>>> import numpy as np
>>> np.set_printoptions(precision=2, suppress=True, linewidth=140, floatmode="fixed")
>>> F = np.array([[-6, -6, -24, -24],
...     [-8, -10, -32, -40],
...     [-18, -18, -27, -27],
...     [-24, -30, -36, -45]])
>>> evals, V = np.linalg.eig(F)
>>> np.sort(np.linalg.eigvals(F.T))
array([-100.87,   -5.23,    0.89,   17.20])
>>> np.round(F @ V[:, 0] - evals[0] * V[:, 0], 2) + 0
array([0.00, 0.00, 0.00, 0.00])
>>> evals
array([-100.87,   17.20,    0.89,   -5.23])
>>> m1 = np.array([[-3.16, -1.01, -1.51, -6.57],
...     [-6.47, -2.23, 1.12, 3.47],
...     [-4.1, -0.72, 2.59, 4.5],
...     [-3.88, -0.02, -4.12, -7.83],
...     [-3.44, -1.28, 1.35, 5.7],
...     [-4.73, 2.11, -4.42, -8.0],
...     [-5.43, 0.08, -2.53, -7.13],
...     [-3.54, 1.46, -2.2, -11.33],
...     [-4.29, -0.08, -3.32, -8.62],
...     [-4.62, 0.13, 0.17, 4.24],
...     [-3.79, -3.88, 0.52, 4.04]])
>>> m1
array([[ -3.16,  -1.01,  -1.51,  -6.57],
       [ -6.47,  -2.23,   1.12,   3.47],
       [ -4.10,  -0.72,   2.59,   4.50],
       [ -3.88,  -0.02,  -4.12,  -7.83],
       [ -3.44,  -1.28,   1.35,   5.70],
       [ -4.73,   2.11,  -4.42,  -8.00],
       [ -5.43,   0.08,  -2.53,  -7.13],
       [ -3.54,   1.46,  -2.20, -11.33],
       [ -4.29,  -0.08,  -3.32,  -8.62],
       [ -4.62,   0.13,   0.17,   4.24],
       [ -3.79,  -3.88,   0.52,   4.04]])
>>> Y = np.c_[m1[:, :2] @ np.array([[2, -2], [1, -2]]), np.array([2, 2, 2, 0, 2, 3, 1, 2, 0, 2, 3])]
>>> Y
array([[ -7.33,   8.34,   2.00],
       [-15.17,  17.40,   2.00],
       [ -8.92,   9.64,   2.00],
       [ -7.78,   7.80,   0.00],
       [ -8.16,   9.44,   2.00],
       [ -7.35,   5.24,   3.00],
       [-10.78,  10.70,   1.00],
       [ -5.62,   4.16,   2.00],
       [ -8.66,   8.74,   0.00],
       [ -9.11,   8.98,   2.00],
       [-11.46,  15.34,   3.00]])
>>> np.round(np.linalg.lstsq(m1, Y[:, 0])[0], 2) + 0
array([2.00, 1.00, 0.00, 0.00])
>>> np.linalg.matrix_rank(Y, rtol=0.1)
np.int64(1)
>>> [round(float(x), 2) for x in np.linalg.svd(Y, compute_uv=False)[:3]]
[46.57, 3.7, 2.99]
>>> round(np.linalg.norm(Y, 2) / np.linalg.norm(Y), 2)
np.float64(0.99)
>>> np.argsort(-np.linalg.norm(Y, axis=0).round(6), kind="stable")[:3]
array([1, 0, 2])
>>> np.abs(np.linalg.svd(Y)[2][-1])
array([0.62, 0.46, 0.63])
>>> T = np.stack([m1, -3 * m1, m1[::-1]])
>>> (T @ m1.T).shape
(3, 11, 11)
>>> O, V = np.linalg.qr(m1[:, :3])[0], np.linalg.qr(m1[:, 3:])[0]
>>> s = np.linalg.svd(O.T @ V, compute_uv=False)
>>> (s > 0.9).sum()
np.int64(1)
>>> round(float(np.linalg.norm(O @ O.T - V @ V.T, 2)), 2)
1.0
>>> d = np.linalg.norm(m1[:, None] - m1[None], axis=-1)
>>> d.mean(axis=1).argmax()
np.int64(7)
>>> np.linalg.matrix_rank(d ** 2)
np.int64(6)
>>> d[7].round(6).argsort(kind="stable")[:4]
array([7, 8, 5, 3])
>>> np.unravel_index(d.round(6).argmax(), d.shape)
(np.int64(4), np.int64(7))
>>> (d + 1e9 * np.eye(11)).round(6).argmin(axis=1)
array([6, 9, 4, 8, 2, 3, 8, 8, 3, 4, 4])
>>> arr = np.load("w.npy")
>>> arr
array([[ 0.60, -0.05,  0.22,  0.50, -0.09, -0.27],
       [-0.05,  0.27, -0.13, -0.03,  0.06, -0.61],
       [ 0.22, -0.13,  1.60,  0.10,  0.75,  0.09],
       [ 0.50, -0.03,  0.10,  0.42, -0.11, -0.25],
       [-0.09,  0.06,  0.75, -0.11,  0.46, -0.14],
       [-0.27, -0.61,  0.09, -0.25, -0.14,  1.65]])
>>> evals, V = np.linalg.eigh(arr)
>>> x0 = np.array([3, 3, 5, 0, 2, 4])
>>> np.round(x0 @ arr @ x0, 2)
np.float64(72.58)
>>> X = np.loadtxt("test14.csv", delimiter=",")
>>> X
array([[2.00, 2.00, 2.00, 0.00],
       [0.00, 2.00, 2.00, 2.00],
       [2.00, 0.00, 2.00, 2.00],
       [2.00, 2.00, 0.00, 2.00]])
>>> O = X.astype(float).copy()
>>> for j in range(4):
...     O[:, j] -= O[:, :j] @ (O[:, :j].T @ O[:, j])
...     O[:, j] /= np.linalg.norm(O[:, j])
... 
>>> O
array([[ 0.58,  0.26,  0.17, -0.76],
       [ 0.00,  0.77,  0.51,  0.38],
       [ 0.58, -0.52,  0.51,  0.38],
       [ 0.58,  0.26, -0.68,  0.38]])
>>> np.round(O.T @ X, 2) + 0
array([[3.46, 2.31, 2.31, 2.31],
       [0.00, 2.58, 1.03, 1.03],
       [0.00, 0.00, 2.37, 0.68],
       [0.00, 0.00, 0.00, 2.27]])
>>> np.round(O.T @ O, 2) + 0
array([[1.00, 0.00, 0.00, 0.00],
       [0.00, 1.00, 0.00, 0.00],
       [0.00, 0.00, 1.00, 0.00],
       [0.00, 0.00, 0.00, 1.00]])
>>> x0 = np.array([-9, -5, 5, -4])
>>> rhs = X @ x0
>>> b, lr = np.zeros(4), 1 / np.linalg.norm(X, 2) ** 2
>>> for i in range(150):
...     b -= lr * X.T @ (X @ b - rhs)
...     if i % 50 == 0: print(i, round(np.linalg.norm(X @ b - rhs), 2))
... 
0 18.2
50 0.05
100 0.0
>>> b
array([-9.00, -5.00,  5.00, -4.00])
>>> x0 = np.array([1, -1, -1, 2])
>>> (X * x0).sum(axis=1)
array([-2.00,  0.00,  4.00,  4.00])
>>> X @ (2 * x0)
array([-4.00,  0.00,  8.00,  8.00])
>>> X @ x0
array([-2.00,  0.00,  4.00,  4.00])
>>> X @ np.eye(4)[0]
array([2.00, 0.00, 2.00, 2.00])
>>> O, r_ = np.linalg.qr(X)
>>> np.round(O.T @ O, 2) + 0
array([[1.00, 0.00, 0.00, 0.00],
       [0.00, 1.00, 0.00, 0.00],
       [0.00, 0.00, 1.00, 0.00],
       [0.00, 0.00, 0.00, 1.00]])
>>> O.shape, r_.shape
((4, 4), (4, 4))
>>> w1 = np.array([[5, 2, -2], [1, -2, -1], [0, 4, 3], [1, 2, -3]])
>>> b = np.array([-2, 0, -2])
>>> act = np.maximum(X @ w1 + b, 0)
>>> act
array([[10.00,  8.00,  0.00],
       [ 2.00,  8.00,  0.00],
       [10.00, 16.00,  0.00],
       [12.00,  4.00,  0.00]])
>>> cent = np.array([[-3, -3, 1], [-3, -1, 2], [-3, 1, -2]])
>>> w1 @ cent
array([[-15, -19,  13],
       [  6,  -2,  -1],
       [-21,  -1,   2],
       [  0,  -8,  11]])
